% python3 -q
>>> import numpy as np
>>> np.set_printoptions(precision=2, suppress=True, linewidth=140, legacy="1.25")
>>> data = np.array([[0, 0, 1, 0, 0],
...     [0, 2, 0, 0, 2],
...     [0, 2, 0, 0, 2],
...     [0, 0, 0, 0, 0],
...     [0, 0, 0, 0, 0],
...     [0, 0, 0, 0, 0]])
>>> print(np.round(np.linalg.norm(data[1] - data[0]), 2))
3.0
>>> round(np.linalg.norm(data, "nuc"), 2)
5.0
>>> print(round(float(np.linalg.norm(data, 2)), 2))
4.0
>>> round(float(np.linalg.norm(data) ** 2 / np.linalg.norm(data, 2) ** 2), 2)
1.06
>>> data[1] @ data[0]
0
>>> round(float(np.linalg.norm(data[1], 1)), 2), round(np.linalg.norm(data[1], np.inf), 2)
(4.0, 2.0)
>>> print(np.linalg.norm(data, axis=1))
[1.   2.83 2.83 0.   0.   0.  ]
>>> t3 = np.stack([data, -2 * data, data[::-1]])
>>> np.einsum("bij,cij->bc", t3, t3)
array([[ 17, -34,   0],
       [-34,  68,   0],
       [  0,   0,  17]])
>>> t3.sum(axis=0)
array([[ 0,  0, -1,  0,  0],
       [ 0, -2,  0,  0, -2],
       [ 0, -2,  0,  0, -2],
       [ 0,  2,  0,  0,  2],
       [ 0,  2,  0,  0,  2],
       [ 0,  0,  1,  0,  0]])
>>> np.linalg.matrix_rank(t3)
array([2, 2, 2])
>>> np.linalg.matrix_rank(t3.reshape(3, -1))
2
>>> K = np.load("out2.npy")
>>> K
array([[4., 0., 3., 3., 0., 3., 0., 3., 0., 0., 3., 3.],
       [0., 4., 0., 0., 3., 0., 3., 0., 3., 3., 0., 0.],
       [3., 0., 4., 3., 0., 3., 0., 3., 0., 0., 3., 3.],
       [3., 0., 3., 4., 0., 3., 0., 3., 0., 0., 3., 3.],
       [0., 3., 0., 0., 4., 0., 3., 0., 3., 3., 0., 0.],
       [3., 0., 3., 3., 0., 4., 0., 3., 0., 0., 3., 3.],
       [0., 3., 0., 0., 3., 0., 4., 0., 3., 3., 0., 0.],
       [3., 0., 3., 3., 0., 3., 0., 4., 0., 0., 3., 3.],
       [0., 3., 0., 0., 3., 0., 3., 0., 4., 3., 0., 0.],
       [0., 3., 0., 0., 3., 0., 3., 0., 3., 4., 0., 0.],
       [3., 0., 3., 3., 0., 3., 0., 3., 0., 0., 4., 3.],
       [3., 0., 3., 3., 0., 3., 0., 3., 0., 0., 3., 4.]])
>>> left, s, vt = np.linalg.svd(K)
>>> s
array([22., 16.,  1.,  1.,  1.,  1.,  1.,  1.,  1.,  1.,  1.,  1.])
>>> np.argmax(s[:-1] / (s[1:] + 1e-6)) + 1
2
>>> Y = left[:, :2] @ np.diag(s[:2]) @ vt[:2]
>>> print(np.round(np.abs(K - Y).max(), 2))
0.86
>>> np.linalg.matrix_rank(Y)
2
>>> low = np.linalg.cholesky(K)
>>> np.diag(low) ** 2
array([4.  , 4.  , 1.75, 1.43, 1.75, 1.3 , 1.43, 1.23, 1.3 , 1.23, 1.19, 1.16])
>>> np.linalg.eigvalsh(K).min() > 0
True
>>> W = np.array([[0, 1],
...     [1, 0],
...     [-3, 1],
...     [0, 2],
...     [-1, 0],
...     [1, -2],
...     [2, 3],
...     [-2, -2],
...     [-2, -3],
...     [0, -2],
...     [2, 1],
...     [-3, -2]])
>>> c = np.array([3, -2])
>>> act = np.maximum(K @ W + c, 0)
>>> (act > 0).astype(int)
array([[0, 0],
       [1, 0],
       [0, 0],
       [0, 0],
       [1, 0],
       [0, 0],
       [1, 0],
       [0, 0],
       [1, 0],
       [1, 0],
       [0, 0],
       [0, 0]])
>>> print(np.linalg.matrix_rank(act))
1
>>> C = np.array([[-5, 3, 3], [4, 3, 2]])
>>> W @ C
array([[  4,   3,   2],
       [ -5,   3,   3],
       [ 19,  -6,  -7],
       [  8,   6,   4],
       [  5,  -3,  -3],
       [-13,  -3,  -1],
       [  2,  15,  12],
       [  2, -12, -10],
       [ -2, -15, -12],
       [ -8,  -6,  -4],
       [ -6,   9,   8],
       [  7, -15, -13]])
>>> act @ C
array([[  0.,   0.,   0.],
       [-20.,  12.,  12.],
       [  0.,   0.,   0.],
       [  0.,   0.,   0.],
       [-10.,   6.,   6.],
       [  0.,   0.,   0.],
       [-25.,  15.,  15.],
       [  0.,   0.,   0.],
       [ -5.,   3.,   3.],
       [-15.,   9.,   9.],
       [  0.,   0.,   0.],
       [  0.,   0.,   0.]])
>>> print((act @ C).round(6).argmax(axis=1))
[0 1 0 0 1 0 1 0 1 1 0 0]
>>> vec = np.ones(12)
>>> for _ in range(3):
...     vec = K @ vec
...     vec /= np.linalg.norm(vec)
...     print(round(vec @ K @ vec, 2))
... 
20.35
21.0
21.43
>>> vec
array([0.36, 0.14, 0.36, 0.36, 0.14, 0.36, 0.14, 0.36, 0.14, 0.14, 0.36, 0.36])
>>> round(np.linalg.eigvalsh(K)[-1], 2)
22.0
